% python3 -q
>>> import numpy as np
>>> import numpy.linalg as la
>>> np.set_printoptions(suppress=True, linewidth=140)
>>> arr = np.load("sample16.npy")
>>> print(arr)
[[0. 1. 1. 1. 1. 1. 1. 1.]
 [1. 0. 1. 1. 1. 1. 1. 1.]
 [1. 1. 0. 1. 1. 1. 1. 1.]
 [1. 1. 1. 0. 1. 1. 1. 1.]
 [1. 1. 1. 1. 0. 1. 1. 1.]
 [1. 1. 1. 1. 1. 0. 1. 1.]
 [1. 1. 1. 1. 1. 1. 0. 1.]
 [1. 1. 1. 1. 1. 1. 1. 0.]]
>>> print([round(float(la.det(arr[:i, :i])), 2) + 0 for i in range(1, 9)])
[0.0, -1.0, 2.0, -3.0, 4.0, -5.0, 6.0, -7.0]
>>> print(np.trace(arr))
0.0
>>> print(np.allclose(arr @ arr.T, arr.T @ arr))
True
>>> print(np.round(np.sort(np.abs(la.eigvals(arr))), 2))
[1. 1. 1. 1. 1. 1. 1. 7.]
>>> print((arr + arr.T) / 2)
[[0. 1. 1. 1. 1. 1. 1. 1.]
 [1. 0. 1. 1. 1. 1. 1. 1.]
 [1. 1. 0. 1. 1. 1. 1. 1.]
 [1. 1. 1. 0. 1. 1. 1. 1.]
 [1. 1. 1. 1. 0. 1. 1. 1.]
 [1. 1. 1. 1. 1. 0. 1. 1.]
 [1. 1. 1. 1. 1. 1. 0. 1.]
 [1. 1. 1. 1. 1. 1. 1. 0.]]
>>> ev, V = la.eigh(arr)
>>> print(np.round(la.eigvalsh(arr @ arr), 2))
[ 1.  1.  1.  1.  1.  1.  1. 49.]
>>> print(np.round(la.eigvalsh(arr + -3 * np.eye(8)), 2))
[-4. -4. -4. -4. -4. -4. -4.  4.]
>>> print(np.round(V.T @ V, 2) + 0)
[[1. 0. 0. 0. 0. 0. 0. 0.]
 [0. 1. 0. 0. 0. 0. 0. 0.]
 [0. 0. 1. 0. 0. 0. 0. 0.]
 [0. 0. 0. 1. 0. 0. 0. 0.]
 [0. 0. 0. 0. 1. 0. 0. 0.]
 [0. 0. 0. 0. 0. 1. 0. 0.]
 [0. 0. 0. 0. 0. 0. 1. 0.]
 [0. 0. 0. 0. 0. 0. 0. 1.]]
>>> print(np.round(np.abs(V[:, -1]), 2))
[0.35 0.35 0.35 0.35 0.35 0.35 0.35 0.35]
>>> print(np.round(la.svd(arr, compute_uv=False), 2))
[7. 1. 1. 1. 1. 1. 1. 1.]
>>> print((ev > 1e-8).sum(), (ev < -1e-8).sum())
1 7
>>> print(np.argwhere(np.triu(arr)))
[[0 1]
 [0 2]
 [0 3]
 [0 4]
 [0 5]
 [0 6]
 [0 7]
 [1 2]
 [1 3]
 [1 4]
 [1 5]
 [1 6]
 [1 7]
 [2 3]
 [2 4]
 [2 5]
 [2 6]
 [2 7]
 [3 4]
 [3 5]
 [3 6]
 [3 7]
 [4 5]
 [4 6]
 [4 7]
 [5 6]
 [5 7]
 [6 7]]
>>> print(arr @ arr)
[[7. 6. 6. 6. 6. 6. 6. 6.]
 [6. 7. 6. 6. 6. 6. 6. 6.]
 [6. 6. 7. 6. 6. 6. 6. 6.]
 [6. 6. 6. 7. 6. 6. 6. 6.]
 [6. 6. 6. 6. 7. 6. 6. 6.]
 [6. 6. 6. 6. 6. 7. 6. 6.]
 [6. 6. 6. 6. 6. 6. 7. 6.]
 [6. 6. 6. 6. 6. 6. 6. 7.]]
>>> print(arr.sum(axis=0))
[7. 7. 7. 7. 7. 7. 7. 7.]
>>> print(np.trace(arr @ arr @ arr) // 6)
56.0
>>> L = np.diag(arr.sum(axis=1)) - arr
>>> print(L)
[[ 7. -1. -1. -1. -1. -1. -1. -1.]
 [-1.  7. -1. -1. -1. -1. -1. -1.]
 [-1. -1.  7. -1. -1. -1. -1. -1.]
 [-1. -1. -1.  7. -1. -1. -1. -1.]
 [-1. -1. -1. -1.  7. -1. -1. -1.]
 [-1. -1. -1. -1. -1.  7. -1. -1.]
 [-1. -1. -1. -1. -1. -1.  7. -1.]
 [-1. -1. -1. -1. -1. -1. -1.  7.]]
>>> print(L @ np.ones(8))
[0. 0. 0. 0. 0. 0. 0. 0.]
>>> X = np.load("layer12.npy")
>>> print(X.round(2))
[[-4.52  0.08  1.49  4.55 -2.03 -1.23 -3.22 -6.16]
 [ 6.06  2.65 -3.38  4.69  2.    1.06 -1.49  2.27]
 [ 1.72  0.67 -0.45  6.51 -1.96 -1.43 -5.54 -0.35]
 [ 0.65  5.55 -3.29  3.89  0.31  3.14 -1.94 -2.71]
 [ 3.67  0.96 -1.31  1.19  1.95  0.68  2.64  0.56]
 [-3.78  0.88  2.23 -0.51 -3.42  0.1   1.42 -4.45]
 [-1.04  5.05 -2.74  0.91  2.19  3.88  2.6  -4.72]
 [-1.64  0.36  2.53  1.74 -6.   -1.38 -2.61 -1.51]
 [-0.79  0.02  1.94 -0.12 -3.02 -0.62  1.3  -1.6 ]
 [ 0.09  1.68 -1.18  6.24 -0.36 -0.25 -4.39 -2.7 ]
 [ 0.66 -2.17  3.67 -4.91 -2.73 -1.14  7.06  0.54]
 [-0.55 -5.85  6.03  1.32 -6.26 -5.82 -1.43  0.6 ]
 [-5.03  2.87  2.64 -2.02 -6.64  1.21  0.87 -4.54]
 [ 6.11  2.79 -1.96  1.31 -0.84  1.28  0.51  3.77]
 [-3.04  3.94  0.18  0.5  -3.48  2.04 -0.19 -4.26]
 [-5.68  1.31  1.97  3.74 -4.57 -0.68 -4.02 -6.39]
 [ 4.24 -3.72  1.92  5.12 -2.29 -4.43 -3.62  3.02]]
>>> Xc = X - X.mean(axis=0)
>>> Uu, s, Vt = la.svd(Xc, full_matrices=False)
>>> print(np.abs(Vt[0]).argmax())
0
>>> print(s.round(2) + 0)
[21.26 18.92 17.36  6.85  0.    0.    0.    0.  ]
>>> print((np.sign(Uu[:, 0]) == np.sign(Uu[0, 0])).astype(int))
[1 0 0 0 0 1 0 1 1 0 1 1 1 0 1 1 0]
>>> print(np.round(Xc.mean(axis=0), 2) + 0)
[0. 0. 0. 0. 0. 0. 0. 0.]
>>> print(np.abs(Uu[:, 0]).argmax())
1
>>> print(la.matrix_rank(Xc))
4
